$ python -q
>>> import numpy as np
>>> import numpy.linalg as la
>>> np.set_printoptions(precision=4, suppress=True, linewidth=100, floatmode="fixed")
>>> E = np.load("case10.npy")
>>> E
array([[-0.0200,  0.0599, -0.1781],
       [-0.1586,  0.4462, -0.5784],
       [ 0.3004, -0.7306,  0.0599],
       [ 0.4219, -0.8741, -0.2355],
       [ 0.1489, -0.4219,  0.1781],
       [-0.3275,  0.7699,  0.5227],
       [ 0.6584, -0.9827,  0.4462],
       [ 0.1293, -0.3714,  0.0000],
       [-0.1877,  0.5154,  0.2355],
       [-0.1877,  0.5154, -0.0200],
       [-0.0699,  0.2070,  0.7857]])
>>> d = la.norm(E[:, None] - E[None], axis=-1)
>>> la.norm(E, axis=1)
array([0.1890, 0.7475, 0.7922, 0.9988, 0.4816, 0.9865, 1.2642, 0.3933, 0.5969, 0.5489, 0.8155])
>>> (d + 1e9 * np.eye(11)).round(6).argmin(axis=1)
array([7, 9, 3, 2, 7, 8, 2, 4, 9, 8, 8])
>>> np.unravel_index(d.round(6).argmax(), d.shape)
(np.int64(5), np.int64(6))
>>> d.shape
(11, 11)
>>> d[2].round(6).argsort(kind="stable")[:4]
array([2, 3, 4, 7])
>>> vec = np.array([-1, -4, 0])
>>> y = E @ vec
>>> np.round(la.solve(E.T @ E, E.T @ y), 4) + 0
array([-1.0000, -4.0000,  0.0000])
>>> rng = np.random.default_rng(94825)
>>> y = y + 0.05 * rng.normal(size=11)
>>> y
array([-0.2138, -1.4442,  2.6041,  3.0822,  1.5337, -2.6953,  3.2639,  1.3924, -1.9043, -1.9606,
       -0.8032])
>>> coef, *_ = la.lstsq(E, y)
>>> coef
array([-0.8156, -3.8961, -0.0895])
>>> coef.round()
array([-1.0000, -4.0000, -0.0000])
>>> [round(float(la.norm(la.solve(E.T @ E + lam * np.eye(3), E.T @ y))), 2) for lam in (0, 1, 10, 100)]
[3.98, 2.62, 1.03, 0.15]
>>> np.round(E.T @ (y - E @ coef), 4) + 0
array([0.0000, 0.0000, 0.0000])
>>> vec = np.array([2, 1, 0])
>>> y = E @ vec
>>> coef, lr = np.zeros(3), 1 / la.norm(E, 2) ** 2
>>> for i in range(40):
...     coef -= lr * E.T @ (E @ coef - y)
...     if i % 10 == 0: print(i, round(la.norm(E @ coef - y), 4))
... 
0 0.4575
10 0.4098
20 0.3769
30 0.3466
>>> coef
array([0.5639, 0.3087, 0.0869])
>>> round(la.cond(E), 4)
np.float64(10.942)
>>> M2 = E + rng.integers(-2, 3, (11, 2)) @ rng.integers(-2, 3, (2, 3))
>>> M2
array([[-0.0200,  1.0599, -2.1781],
       [-0.1586,  1.4462, -2.5784],
       [ 8.3004,  1.2694,  0.0599],
       [ 0.4219, -1.8741,  1.7645],
       [ 0.1489,  0.5781, -1.8219],
       [ 1.6725,  2.7699, -2.4773],
       [ 0.6584, -0.9827,  0.4462],
       [ 6.1293,  0.6286,  1.0000],
       [-2.1877,  0.5154, -0.7645],
       [ 1.8123, -0.4846,  2.9800],
       [ 3.9301,  1.2070,  0.7857]])
>>> la.matrix_rank(M2 - E, tol=1e-8)
np.int64(2)
>>> np.round(la.svd(M2 - E, compute_uv=False), 4) + 0
array([11.6076,  6.6532,  0.0000])
>>> M2 - E
array([[ 0.0000,  1.0000, -2.0000],
       [ 0.0000,  1.0000, -2.0000],
       [ 8.0000,  2.0000,  0.0000],
       [ 0.0000, -1.0000,  2.0000],
       [ 0.0000,  1.0000, -2.0000],
       [ 2.0000,  2.0000, -3.0000],
       [ 0.0000,  0.0000,  0.0000],
       [ 6.0000,  1.0000,  1.0000],
       [-2.0000,  0.0000, -1.0000],
       [ 2.0000, -1.0000,  3.0000],
       [ 4.0000,  1.0000,  0.0000]])
>>> proj = M2 @ la.solve(M2.T @ M2, M2.T)
>>> proj @ M2[:, 2]
array([-2.1781, -2.5784,  0.0599,  1.7645, -1.8219, -2.4773,  0.4462,  1.0000, -0.7645,  2.9800,
        0.7857])
>>> np.round(la.eigvalsh(proj), 4) + 0
array([0.0000, 0.0000, 0.0000, 0.0000, 0.0000, 0.0000, 0.0000, 0.0000, 1.0000, 1.0000, 1.0000])
>>> la.matrix_rank(np.eye(11) - proj)
np.int64(8)
>>> np.allclose(proj @ proj, proj)
True
>>> theta = rng.uniform(0, 2 * np.pi, 10)
>>> q, _ = la.qr(np.array([[2.2, -0.6], [1.6, -0.4], [-0.5, -2.0]]))
>>> W0 = 20 * np.c_[np.cos(theta), np.sin(theta)] @ q.T
>>> W0
array([[ -2.3034,  -1.3289, -19.8224],
       [  1.6459,   0.8517,  19.9140],
       [-12.3932,  -8.7434, -13.0369],
       [ 16.1379,  11.7018,  -1.6235],
       [ -4.0240,  -2.5804, -19.4203],
       [-16.0045, -11.6278,   2.9411],
       [ 14.9407,  10.9369,  -7.5605],
       [ -7.6600,  -5.2397, -17.7164],
       [ -2.1758,  -1.9108,  19.7893],
       [ 14.5073,  10.6433,  -8.7326]])
>>> np.round(np.trace(la.pinv(W0) @ W0), 4)
np.float64(2.0)
>>> np.unique(W0.round(6), axis=0).shape
(10, 3)
>>> z = W0[:, 0] > np.median(W0[:, 0])
>>> u = W0[z].mean(axis=0) - W0[~z].mean(axis=0)
>>> z.astype(int)
array([0, 1, 0, 1, 0, 0, 1, 0, 1, 1])
>>> C2 = np.cov(W0, rowvar=False)
>>> np.corrcoef(W0.T)
array([[1.0000, 0.9995, 0.0716],
       [0.9995, 1.0000, 0.0413],
       [0.0716, 0.0413, 1.0000]])
>>> np.median(W0, axis=0)
array([-2.2396, -1.6198, -8.1465])
>>> np.round(la.eigvalsh(C2)[::-1], 4) + 0
array([226.7626, 194.7524,   0.0000])
>>> np.argsort(-W0.std(axis=0).round(6), kind="stable")
array([2, 0, 1])
>>> r = la.matrix_rank(W0)
>>> r
np.int64(2)
>>> null = la.svd(W0)[2][r:].T
>>> np.round(W0 @ null, 4) + 0
array([[0.0000],
       [0.0000],
       [0.0000],
       [0.0000],
       [0.0000],
       [0.0000],
       [0.0000],
       [0.0000],
       [0.0000],
       [0.0000]])
>>> [int(la.matrix_rank(W0[:i])) for i in range(1, len(W0) + 1)]
[1, 2, 2, 2, 2, 2, 2, 2, 2, 2]
>>> null @ null.T
array([[ 0.3435, -0.4748, -0.0081],
       [-0.4748,  0.6563,  0.0112],
       [-0.0081,  0.0112,  0.0002]])
>>> null.shape
(3, 1)
>>> la.matrix_rank(W0.T @ W0), la.matrix_rank(W0 @ W0.T)
(np.int64(2), np.int64(2))
>>> Xs = W0 - W0.mean(axis=0)
>>> U, sigma, Vh = la.svd(Xs, full_matrices=False)
>>> (np.sign(U[:, 0]) == np.sign(U[0, 0])).astype(int)
array([1, 0, 1, 0, 1, 1, 0, 1, 0, 0])
>>> np.round(Xs.mean(axis=0), 4) + 0
array([0.0000, 0.0000, 0.0000])
>>> np.abs(U[:, 0]).argmax()
np.int64(1)
>>> J = 2 * np.eye(3) + np.eye(3, k=1)
>>> J
array([[2.0000, 1.0000, 0.0000],
       [0.0000, 2.0000, 1.0000],
       [0.0000, 0.0000, 2.0000]])
>>> u, v = J[1], J[2]
>>> u @ v
np.float64(2.0)
>>> p = (u @ v) / (u @ u) * u
>>> np.outer(u, v)
array([[0.0000, 0.0000, 0.0000],
       [0.0000, 0.0000, 4.0000],
       [0.0000, 0.0000, 2.0000]])
>>> (v - p) @ u
np.float64(0.0)
>>> data = np.load("w.npy")
>>> data
array([[3, 6, 0],
       [3, 6, 0],
       [2, 4, 0],
       [3, 6, 0],
       [1, 2, 0],
       [4, 8, 0],
       [4, 8, 0],
       [4, 8, 0],
       [2, 4, 0],
       [4, 8, 0],
       [3, 6, 0],
       [4, 8, 0],
       [1, 2, 0],
       [1, 2, 0],
       [3, 6, 0],
       [3, 6, 0],
       [1, 2, 0],
       [4, 8, 0],
       [4, 8, 0],
       [1, 2, 0],
       [3, 6, 0],
       [2, 4, 0]])
>>> la.lstsq(data[:-1].T, data[-1])[2]
np.int32(1)
>>> round(np.trace(la.pinv(data) @ data), 4)
np.float64(1.0)
>>> np.allclose(data[:-1].T @ la.lstsq(data[:-1].T, data[-1])[0], data[-1])
True
>>> K = np.load("block11.npy")
>>> K
array([[0.0000, 3.0000, 0.0000],
       [0.0000, 1.0000, 0.0000],
       [0.0000, 0.0000, 5.0000]])
>>> w1 = np.array([[-3, 0], [-3, -1], [-1, -1]])
>>> coef = np.array([-1, 1])
>>> H = np.maximum(K @ w1 + coef, 0)
>>> (H > 0).astype(int)
array([[0, 0],
       [0, 0],
       [0, 0]])
>>> H
array([[0.0000, 0.0000],
       [0.0000, 0.0000],
       [0.0000, 0.0000]])
>>> C = np.array([[1, 2, 0], [2, 1, 2]])
>>> (H @ C).round(6).argmax(axis=1)
array([0, 0, 0])
>>> w1 @ C
array([[-3, -6,  0],
       [-5, -7, -2],
       [-3, -3, -2]])
